% ipython --no-banner

In [1]: import numpy as np

In [2]: np.set_printoptions(precision=2, suppress=True, linewidth=120, sign=" ")

In [3]: tidy = lambda a: np.round(a, 2) + 0

In [4]: M = np.load("mat.npy")

In [5]: tidy(M)
Out[5]: 
array([[-22.41,  -7.57, -36.16,   5.04, -13.56, -47.56,  14.24],
       [-16.62,  -5.99, -26.08,   4.29, -10.03, -36.26,  11.73],
       [-15.09,  -5.55, -23.4 ,   4.04,  -9.09, -33.21,  10.99],
       [ -6.55,  -2.84,  -8.2 ,   1.84,  -3.71, -14.96,   5.64],
       [ -4.66,  -2.11,  -4.87,   1.05,  -2.49, -10.46,   3.96],
       [ -3.85,  -1.76,  -3.51,   0.66,  -1.96,  -8.44,   3.13],
       [ -2.16,  -0.95,  -1.09,  -0.14,  -0.93,  -4.14,   1.24],
       [ -0.93,  -0.35,  -0.22,  -0.32,  -0.33,  -1.44,   0.21],
       [ -0.21,  -0.07,  -0.04,  -0.1 ,  -0.07,  -0.29,   0.01],
       [ -0.06,  -0.02,  -0.01,  -0.03,  -0.02,  -0.08,   0.  ],
       [  0.83,   0.25,   0.14,   0.48,   0.27,   1.01,   0.11],
       [  1.84,   0.5 ,   0.36,   1.17,   0.59,   2.06,   0.43],
       [  2.86,   0.72,   0.66,   1.91,   0.92,   3.04,   0.85],
       [  2.96,   0.74,   0.69,   1.99,   0.95,   3.13,   0.9 ],
       [  7.71,   1.58,   2.87,   5.49,   2.56,   7.44,   3.26],
       [  9.15,   1.81,   3.7 ,   6.53,   3.08,   8.74,   4.  ],
       [ 12.37,   2.31,   5.74,   8.81,   4.25,  11.68,   5.66],
       [ 13.42,   2.47,   6.45,   9.55,   4.65,  12.66,   6.19],
       [ 35.41,   5.65,  24.  ,  23.87,  13.29,  33.89,  16.81],
       [ 41.31,   6.49,  29.22,  27.49,  15.71,  39.82,  19.49]])

In [6]: tidy(np.linalg.norm(M, 2) / np.linalg.norm(M))
Out[6]: np.float64(0.93)

In [7]: rank = np.linalg.matrix_rank(M)

In [8]: rank
Out[8]: np.int64(3)

In [9]: ns = np.linalg.svd(M)[2][rank:].T

In [10]: np.allclose(M @ ns, 0)
Out[10]: True

In [11]: vec = np.array([2, 5, 2, -5, 2, -2, -1])

In [12]: h1 = np.maximum(M @ vec, 0)

In [13]: np.flatnonzero(h1 > 1e-9)
Out[13]: array([ 8,  9])

In [14]: tidy(M * (h1 > 1e-9)[:, None])
Out[14]: 
array([[ 0.  ,  0.  ,  0.  ,  0.  ,  0.  ,  0.  ,  0.  ],
       [ 0.  ,  0.  ,  0.  ,  0.  ,  0.  ,  0.  ,  0.  ],
       [ 0.  ,  0.  ,  0.  ,  0.  ,  0.  ,  0.  ,  0.  ],
       [ 0.  ,  0.  ,  0.  ,  0.  ,  0.  ,  0.  ,  0.  ],
       [ 0.  ,  0.  ,  0.  ,  0.  ,  0.  ,  0.  ,  0.  ],
       [ 0.  ,  0.  ,  0.  ,  0.  ,  0.  ,  0.  ,  0.  ],
       [ 0.  ,  0.  ,  0.  ,  0.  ,  0.  ,  0.  ,  0.  ],
       [ 0.  ,  0.  ,  0.  ,  0.  ,  0.  ,  0.  ,  0.  ],
       [-0.21, -0.07, -0.04, -0.1 , -0.07, -0.29,  0.01],
       [-0.06, -0.02, -0.01, -0.03, -0.02, -0.08,  0.  ],
       [ 0.  ,  0.  ,  0.  ,  0.  ,  0.  ,  0.  ,  0.  ],
       [ 0.  ,  0.  ,  0.  ,  0.  ,  0.  ,  0.  ,  0.  ],
       [ 0.  ,  0.  ,  0.  ,  0.  ,  0.  ,  0.  ,  0.  ],
       [ 0.  ,  0.  ,  0.  ,  0.  ,  0.  ,  0.  ,  0.  ],
       [ 0.  ,  0.  ,  0.  ,  0.  ,  0.  ,  0.  ,  0.  ],
       [ 0.  ,  0.  ,  0.  ,  0.  ,  0.  ,  0.  ,  0.  ],
       [ 0.  ,  0.  ,  0.  ,  0.  ,  0.  ,  0.  ,  0.  ],
       [ 0.  ,  0.  ,  0.  ,  0.  ,  0.  ,  0.  ,  0.  ],
       [ 0.  ,  0.  ,  0.  ,  0.  ,  0.  ,  0.  ,  0.  ],
       [ 0.  ,  0.  ,  0.  ,  0.  ,  0.  ,  0.  ,  0.  ]])
